In [1]: import numpy as np

In [2]: from numpy import linalg as LA

In [3]: np.set_printoptions(suppress=True, linewidth=120)

In [4]: m1 = np.diag(np.array([0, 0, -1, -2, -1, -1, 1]))

In [5]: print(m1)
[[ 0  0  0  0  0  0  0]
 [ 0  0  0  0  0  0  0]
 [ 0  0 -1  0  0  0  0]
 [ 0  0  0 -2  0  0  0]
 [ 0  0  0  0 -1  0  0]
 [ 0  0  0  0  0 -1  0]
 [ 0  0  0  0  0  0  1]]

In [6]: # rank 5

In [7]: left, s, Vt = LA.svd(m1)

In [8]: np.argmax(s[:-1] / (s[1:] + 1e-6)) + 1
Out[8]: np.int64(5)

In [9]: other = left[:, :5] @ np.diag(s[:5]) @ Vt[:5]

In [10]: round(float(LA.norm(m1 - other, 2)), 3), s[5]
Out[10]: (0.0, np.float64(0.0))

In [11]: LA.matrix_rank(other)
Out[11]: np.int64(5)

In [12]: def softmax(z):
    ...:     e = np.exp(z - z.max(axis=-1, keepdims=True))
    ...:     return e / e.sum(axis=-1, keepdims=True)
    ...: 

In [13]: np.round(softmax(m1).sum(axis=1), 3)
Out[13]: array([1., 1., 1., 1., 1., 1., 1.])

In [14]: np.round(softmax(m1[0] + -1), 3)
Out[14]: array([0.143, 0.143, 0.143, 0.143, 0.143, 0.143, 0.143])

In [15]: np.round(softmax(m1[0]), 3)
Out[15]: array([0.143, 0.143, 0.143, 0.143, 0.143, 0.143, 0.143])

In [16]: np.round(softmax(10 * m1[0]), 3)
Out[16]: array([0.143, 0.143, 0.143, 0.143, 0.143, 0.143, 0.143])

In [17]: att = m1 @ m1.T / np.sqrt(7)

In [18]: print(softmax(att).round(6).argmax(axis=1))
[0 0 2 3 4 5 6]

In [19]: np.round(softmax(att), 3)
Out[19]: 
array([[0.143, 0.143, 0.143, 0.143, 0.143, 0.143, 0.143],
       [0.143, 0.143, 0.143, 0.143, 0.143, 0.143, 0.143],
       [0.134, 0.134, 0.196, 0.134, 0.134, 0.134, 0.134],
       [0.095, 0.095, 0.095, 0.43 , 0.095, 0.095, 0.095],
       [0.134, 0.134, 0.134, 0.134, 0.196, 0.134, 0.134],
       [0.134, 0.134, 0.134, 0.134, 0.134, 0.196, 0.134],
       [0.134, 0.134, 0.134, 0.134, 0.134, 0.134, 0.196]])

In [20]: np.round(softmax(att + np.triu(np.full(att.shape, -np.inf), 1)), 3)
Out[20]: 
array([[1.   , 0.   , 0.   , 0.   , 0.   , 0.   , 0.   ],
       [0.5  , 0.5  , 0.   , 0.   , 0.   , 0.   , 0.   ],
       [0.289, 0.289, 0.422, 0.   , 0.   , 0.   , 0.   ],
       [0.133, 0.133, 0.133, 0.602, 0.   , 0.   , 0.   ],
       [0.183, 0.183, 0.183, 0.183, 0.267, 0.   , 0.   ],
       [0.155, 0.155, 0.155, 0.155, 0.155, 0.226, 0.   ],
       [0.134, 0.134, 0.134, 0.134, 0.134, 0.134, 0.196]])

In [21]: F = np.load("block15.npy")

In [22]: F
Out[22]: 
array([[ 1, -1, -1,  1,  1, -1, -1,  1],
       [ 1,  1,  1,  1, -1, -1, -1, -1],
       [ 1, -1,  1, -1,  1, -1,  1, -1],
       [ 1,  1, -1, -1, -1, -1,  1,  1]])

In [23]: r0, g = F[1], F[0]

In [24]: print(r0 @ g)
0

In [25]: r0 @ r0
Out[25]: np.int64(8)

In [26]: p = (r0 @ g) / (r0 @ r0) * r0

In [27]: LA.matrix_rank(np.outer(r0, g))
Out[27]: np.int64(1)

In [28]: g - p
Out[28]: array([ 1., -1., -1.,  1.,  1., -1., -1.,  1.])

In [29]: p
Out[29]: array([ 0.,  0.,  0.,  0., -0., -0., -0., -0.])

In [30]: round(LA.norm(r0 + g) ** 2 + LA.norm(r0 - g) ** 2, 3)
Out[30]: np.float64(32.0)

In [31]: W = np.array([[2, -2, -2, 3, -2, -3],
    ...:     [-2, 3, -2, 3, 3, 2],
    ...:     [1, -2, -3, 0, -1, 3],
    ...:     [1, -1, 3, -1, -2, 0],
    ...:     [1, 2, -1, 1, -2, -1],
    ...:     [-1, -1, -2, -1, 1, 1],
    ...:     [-2, 0, 0, -2, 1, 1],
    ...:     [2, 3, 1, -2, -3, -3]])

In [32]: c = np.array([-1, -3, -1, 6, 9, 8])

In [33]: H = np.maximum(F @ W + c, 0)

In [34]: (H > 0).astype(int)
Out[34]: 
array([[1, 0, 1, 1, 0, 0],
       [1, 0, 0, 1, 1, 1],
       [1, 0, 0, 1, 1, 1],
       [0, 1, 0, 1, 1, 1]])

In [35]: print((H > 0).mean(axis=0))
[0.75 0.25 0.25 1.   0.75 0.75]

In [36]: cent = np.array([[5, 8], [3, 6], [5, 0], [9, 8], [-3, 8], [-7, 4]])

In [37]: H @ cent
Out[37]: 
array([[143, 128],
       [ 26, 256],
       [ 12, 160],
       [ 40, 194]])

In [38]: W @ cent
Out[38]: 
array([[ 48,   0],
       [ -7,  58],
       [-34,   0],
       [ 14, -22],
       [ 28,   8],
       [-37, -10],
       [-38, -20],
       [ 36, -18]])

In [39]: (H @ cent).round(6).argmax(axis=1)
Out[39]: array([0, 1, 1, 1])

In [40]: arr = np.array([[-3, 3, 3, -3, -2],
    ...:     [0, 1, 2, 0, 2],
    ...:     [2, -1, 3, 0, 1],
    ...:     [0, 3, -2, -1, 1],
    ...:     [-3, 3, 3, -3, 1],
    ...:     [-3, 8, 13, -3, 8]])

In [41]: hat = arr @ LA.solve(arr.T @ arr, arr.T)

In [42]: np.allclose(hat @ hat, hat)
Out[42]: True

In [43]: print(np.round(LA.eigvalsh(hat), 3) + 0)
[0. 1. 1. 1. 1. 1.]

In [44]: hat.round(3) + 0
Out[44]: 
array([[ 0.963, -0.185,  0.   ,  0.   ,  0.   ,  0.037],
       [-0.185,  0.074,  0.   ,  0.   ,  0.   ,  0.185],
       [ 0.   ,  0.   ,  1.   ,  0.   ,  0.   ,  0.   ],
       [ 0.   ,  0.   ,  0.   ,  1.   ,  0.   ,  0.   ],
       [ 0.   ,  0.   ,  0.   ,  0.   ,  1.   ,  0.   ],
       [ 0.037,  0.185,  0.   ,  0.   ,  0.   ,  0.963]])

In [45]: rng = np.random.default_rng(55098)

In [46]: other = arr + rng.integers(-2, 3, (6, 1)) @ rng.integers(-2, 3, (1, 5))

In [47]: other
Out[47]: 
array([[-7, -1,  7, -3, -6],
       [ 0,  1,  2,  0,  2],
       [ 6,  3, -1,  0,  5],
       [ 4,  7, -6, -1,  5],
       [-5,  1,  5, -3, -1],
       [-1, 10, 11, -3, 10]])

In [48]: np.round(LA.svd(other - arr, compute_uv=False), 3) + 0
Out[48]: array([14.967,  0.   ,  0.   ,  0.   ,  0.   ])

In [49]: x0 = np.array([-3, -2, 0, 3, -3])

In [50]: a = np.maximum(other @ x0, 0)

In [51]: np.maximum(other @ (3 * x0), 0)
Out[51]: array([96,  0,  0,  0, 21,  0])

In [52]: print(np.maximum(other @ x0, 0) - np.maximum(-other @ x0, 0))
[ 32  -8 -39 -44   7 -56]

In [53]: print(np.flatnonzero(a > 1e-9))
[0 4]

In [54]: a
Out[54]: array([32,  0,  0,  0,  7,  0])

In [55]: other * (a > 1e-9)[:, None]
Out[55]: 
array([[-7, -1,  7, -3, -6],
       [ 0,  0,  0,  0,  0],
       [ 0,  0,  0,  0,  0],
       [ 0,  0,  0,  0,  0],
       [-5,  1,  5, -3, -1],
       [ 0,  0,  0,  0,  0]])

In [56]: feats = np.loadtxt("arr.csv", delimiter=",")

In [57]: feats.round(3)
Out[57]: 
array([[ 0.774,  0.29 , -0.161,  0.226, -0.161,  0.161,  0.097,  0.355, -0.032,  0.226],
       [ 0.29 ,  0.627,  0.207, -0.29 ,  0.207, -0.207, -0.124, -0.456,  0.041, -0.29 ],
       [-0.161,  0.207,  0.885,  0.161, -0.115,  0.115,  0.069,  0.253, -0.023,  0.161],
       [ 0.226, -0.29 ,  0.161,  0.774,  0.161, -0.161, -0.097, -0.355,  0.032, -0.226],
       [-0.161,  0.207, -0.115,  0.161,  0.885,  0.115,  0.069,  0.253, -0.023,  0.161],
       [ 0.161, -0.207,  0.115, -0.161,  0.115,  0.885, -0.069, -0.253,  0.023, -0.161],
       [ 0.097, -0.124,  0.069, -0.097,  0.069, -0.069,  0.959, -0.152,  0.014, -0.097],
       [ 0.355, -0.456,  0.253, -0.355,  0.253, -0.253, -0.152,  0.442,  0.051, -0.355],
       [-0.032,  0.041, -0.023,  0.032, -0.023,  0.023,  0.014,  0.051,  0.995,  0.032],
       [ 0.226, -0.29 ,  0.161, -0.226,  0.161, -0.161, -0.097, -0.355,  0.032,  0.774]])

In [58]: labels = rng.permutation(10)

In [59]: labels
Out[59]: array([0, 8, 4, 7, 1, 9, 5, 6, 3, 2])

In [60]: other = feats[labels][:, labels]

In [61]: np.trace(other)
Out[61]: np.float64(8.0)

In [62]: other.round(3)
Out[62]: 
array([[ 0.774, -0.032, -0.161,  0.355,  0.29 ,  0.226,  0.161,  0.097,  0.226, -0.161],
       [-0.032,  0.995, -0.023,  0.051,  0.041,  0.032,  0.023,  0.014,  0.032, -0.023],
       [-0.161, -0.023,  0.885,  0.253,  0.207,  0.161,  0.115,  0.069,  0.161, -0.115],
       [ 0.355,  0.051,  0.253,  0.442, -0.456, -0.355, -0.253, -0.152, -0.355,  0.253],
       [ 0.29 ,  0.041,  0.207, -0.456,  0.627, -0.29 , -0.207, -0.124, -0.29 ,  0.207],
       [ 0.226,  0.032,  0.161, -0.355, -0.29 ,  0.774, -0.161, -0.097, -0.226,  0.161],
       [ 0.161,  0.023,  0.115, -0.253, -0.207, -0.161,  0.885, -0.069, -0.161,  0.115],
       [ 0.097,  0.014,  0.069, -0.152, -0.124, -0.097, -0.069,  0.959, -0.097,  0.069],
       [ 0.226,  0.032,  0.161, -0.355, -0.29 , -0.226, -0.161, -0.097,  0.774,  0.161],
       [-0.161, -0.023, -0.115,  0.253,  0.207,  0.161,  0.115,  0.069,  0.161,  0.885]])

In [63]: np.round(np.sort(np.abs(LA.eigvals(other))), 3)
Out[63]: array([1., 1., 1., 1., 1., 1., 1., 1., 1., 1.])

In [64]: np.allclose(other, feats)
Out[64]: False

In [65]: np.round(np.diag(other), 3)
Out[65]: array([0.774, 0.995, 0.885, 0.442, 0.627, 0.774, 0.885, 0.959, 0.774, 0.885])

In [66]: round(float(LA.det(other)), 3), round(float(LA.det(feats[labels])), 3)
Out[66]: (-1.0, -1.0)
